$ python -q
>>> import numpy as np
>>> np.set_printoptions(precision=2, suppress=True, linewidth=140, floatmode="fixed")
>>> W0 = np.load("arr.npy")
>>> W0
array([[ 117,   31,  109,   48,  -14,  -98],
       [  31,   67,   21,   35,  -47,   -1],
       [ 109,   21,  115,   45,  -37, -107],
       [  48,   35,   45,   29,  -30,  -34],
       [ -14,  -47,  -37,  -30,  105,   23],
       [ -98,   -1, -107,  -34,   23,  105]])
>>> Uu, sig, VT = np.linalg.svd(W0)
>>> vecs = VT[:(sig > 1e-8).sum()]
>>> rng = np.random.default_rng(273)
>>> x = W0[0] + 3 * W0[3] + rng.integers(2) * np.eye(6)[1]
>>> x
array([ 261.00,  136.00,  244.00,  135.00, -104.00, -200.00])
>>> np.diag(vecs.T @ vecs)
array([0.46, 0.70, 0.35, 0.15, 0.91, 0.43])
>>> round(np.linalg.norm(x - vecs.T @ vecs @ x), 2)
np.float64(0.0)
>>> mat = np.loadtxt("out5.csv", delimiter=",")
>>> mat
array([[ 3.00,  6.00,  3.00,  9.00,  0.00,  9.00],
       [16.00, 20.00,  7.00, 27.00,  6.00, 24.00],
       [11.00, 10.00,  2.00, 12.00,  6.00,  9.00]])
>>> x = np.array([2, 1, 1, 3, 2, -3])
>>> a = np.maximum(mat @ x, 0)
>>> a
array([15.00, 80.00, 55.00])
>>> mat * (a > 1e-9)[:, None]
array([[ 3.00,  6.00,  3.00,  9.00,  0.00,  9.00],
       [16.00, 20.00,  7.00, 27.00,  6.00, 24.00],
       [11.00, 10.00,  2.00, 12.00,  6.00,  9.00]])
>>> np.tanh(mat @ x)
array([1.00, 1.00, 1.00])
>>> np.maximum(mat @ (3 * x), 0)
array([ 45.00, 240.00, 165.00])
>>> x = np.array([0, -2, -2, 2, -1, -2])
>>> mat @ np.ones(6)
array([ 30.00, 100.00,  50.00])
>>> np.linalg.norm(mat @ x) <= np.linalg.norm(mat, 2) * np.linalg.norm(x) + 1e-9
np.True_
>>> np.einsum("ij,j->i", mat, x)
array([-18.00, -54.00, -24.00])
>>> np.sign((mat @ x).round(6))
array([-1.00, -1.00, -1.00])
>>> mat @ np.eye(6)[3]
array([ 9.00, 27.00, 12.00])
>>> mat @ (2 * x)
array([ -36.00, -108.00,  -48.00])
>>> (mat @ x).argmax()
np.int64(0)
>>> Uu, sig, VT = np.linalg.svd(W0)
>>> np.argmax(sig[:-1] / (sig[1:] + 1e-6)) + 1
np.int64(3)
>>> sig.round(2) + 0
array([357.04, 128.84,  52.12,   0.00,   0.00,   0.00])
>>> other = Uu[:, :3] @ np.diag(sig[:3]) @ VT[:3]
>>> np.linalg.matrix_rank(W0, rtol=0.05)
np.int64(3)
>>> np.linalg.matrix_rank(other)
np.int64(3)
>>> other
array([[ 117.00,   31.00,  109.00,   48.00,  -14.00,  -98.00],
       [  31.00,   67.00,   21.00,   35.00,  -47.00,   -1.00],
       [ 109.00,   21.00,  115.00,   45.00,  -37.00, -107.00],
       [  48.00,   35.00,   45.00,   29.00,  -30.00,  -34.00],
       [ -14.00,  -47.00,  -37.00,  -30.00,  105.00,   23.00],
       [ -98.00,   -1.00, -107.00,  -34.00,   23.00,  105.00]])
>>> J = np.load("mat.npy")
>>> J
array([[-1.00,  0.80,  0.30, -0.40,  0.60, -1.20],
       [-0.20,  1.20,  1.80, -0.40, -0.40, -1.20],
       [ 0.10,  0.70,  0.70, -1.00,  1.00,  1.60],
       [ 0.70,  0.30,  0.10, -0.20, -0.90, -0.50],
       [-0.10, -0.30,  1.30,  0.70, -1.10,  1.00],
       [-1.30,  0.30, -0.90, -1.60, -0.60, -0.30],
       [-1.02,  0.80,  0.29, -0.41,  0.59, -1.21],
       [ 0.40,  1.80, -0.30,  0.10,  1.00,  0.20],
       [-1.80,  0.10,  0.30, -0.80, -1.00, -1.20]])
>>> other = np.c_[J[:, :3] @ np.array([[1, 4, 1], [3, 4, 2], [5, 4, 5]]), np.array([-6, 3, -3, 4, 0, 5, 7, 2, 9])]
>>> other.round(2) + 0
array([[ 2.90,  0.40,  2.10, -6.00],
       [12.40, 11.20, 11.20,  3.00],
       [ 5.70,  6.00,  5.00, -3.00],
       [ 2.10,  4.40,  1.80,  4.00],
       [ 5.50,  3.60,  5.80,  0.00],
       [-4.90, -7.60, -5.20,  5.00],
       [ 2.83,  0.28,  2.03,  7.00],
       [ 4.30,  7.60,  2.50,  2.00],
       [ 0.00, -5.60, -0.10,  9.00]])
>>> np.linalg.matrix_rank(other)
np.int64(4)
>>> np.linalg.norm(np.linalg.qr(J)[0].T @ other, axis=0) ** 2 / ((other ** 2).sum(axis=0) + 1e-12)
array([1.00, 1.00, 1.00, 0.58])
>>> np.round(np.linalg.lstsq(J, other[:, 0])[0], 2) + 0
array([1.00, 3.00, 5.00, 0.00, 0.00, 0.00])
>>> np.round(np.linalg.norm(other - J @ np.linalg.lstsq(J, other)[0], axis=0), 2) + 0
array([0.00, 0.00, 0.00, 9.76])
>>> lab = rng.integers(0, 2, 5)
>>> m1 = (lab[:, None] == lab) * 4 + np.eye(5)
>>> m1
array([[5.00, 4.00, 0.00, 4.00, 0.00],
       [4.00, 5.00, 0.00, 4.00, 0.00],
       [0.00, 0.00, 5.00, 0.00, 4.00],
       [4.00, 4.00, 0.00, 5.00, 0.00],
       [0.00, 0.00, 4.00, 0.00, 5.00]])
>>> r0, r1 = m1[2], m1[0]
>>> r0 @ r1
np.float64(0.0)
>>> r0 @ r0
np.float64(41.0)
>>> pr = (r0 @ r1) / (r0 @ r0) * r0
>>> r1 - pr
array([5.00, 4.00, 0.00, 4.00, 0.00])
>>> pr
array([0.00, 0.00, 0.00, 0.00, 0.00])
>>> np.outer(r0, r1)
array([[ 0.00,  0.00,  0.00,  0.00,  0.00],
       [ 0.00,  0.00,  0.00,  0.00,  0.00],
       [25.00, 20.00,  0.00, 20.00,  0.00],
       [ 0.00,  0.00,  0.00,  0.00,  0.00],
       [20.00, 16.00,  0.00, 16.00,  0.00]])
>>> L = np.linalg.cholesky(m1)
>>> np.linalg.eigvalsh(m1).min() > 0
np.True_
>>> L
array([[2.24, 0.00, 0.00, 0.00, 0.00],
       [1.79, 1.34, 0.00, 0.00, 0.00],
       [0.00, 0.00, 2.24, 0.00, 0.00],
       [1.79, 0.60, 0.00, 1.20, 0.00],
       [0.00, 0.00, 1.79, 0.00, 1.34]])
>>> np.diag(L) ** 2
array([5.00, 1.80, 5.00, 1.44, 1.80])
>>> L @ L.T
array([[5.00, 4.00, 0.00, 4.00, 0.00],
       [4.00, 5.00, 0.00, 4.00, 0.00],
       [0.00, 0.00, 5.00, 0.00, 4.00],
       [4.00, 4.00, 0.00, 5.00, 0.00],
       [0.00, 0.00, 4.00, 0.00, 5.00]])
>>> round(float(np.prod(np.diag(L)) ** 2), 2), round(float(np.linalg.det(m1)), 2)
(117.0, 117.0)
>>> m1 / np.sqrt(np.outer(np.diag(m1), np.diag(m1)))
array([[1.00, 0.80, 0.00, 0.80, 0.00],
       [0.80, 1.00, 0.00, 0.80, 0.00],
       [0.00, 0.00, 1.00, 0.00, 0.80],
       [0.80, 0.80, 0.00, 1.00, 0.00],
       [0.00, 0.00, 0.80, 0.00, 1.00]])
>>> w, vecs = np.linalg.eigh(m1)
>>> np.linalg.svd(m1, compute_uv=False)
array([13.00,  9.00,  1.00,  1.00,  1.00])
>>> vecs @ np.diag(w) @ vecs.T
array([[5.00, 4.00, 0.00, 4.00, 0.00],
       [4.00, 5.00, 0.00, 4.00, 0.00],
       [0.00, 0.00, 5.00, 0.00, 4.00],
       [4.00, 4.00, 0.00, 5.00, 0.00],
       [0.00, 0.00, 4.00, 0.00, 5.00]])
>>> np.linalg.eigvalsh(m1 @ m1)
array([  1.00,   1.00,   1.00,  81.00, 169.00])
>>> w
array([ 1.00,  1.00,  1.00,  9.00, 13.00])
>>> np.abs(vecs[:, -1]).round(6).argmax()
np.int64(0)
>>> w.sum(), np.trace(m1)
(np.float64(25.0), np.float64(25.0))
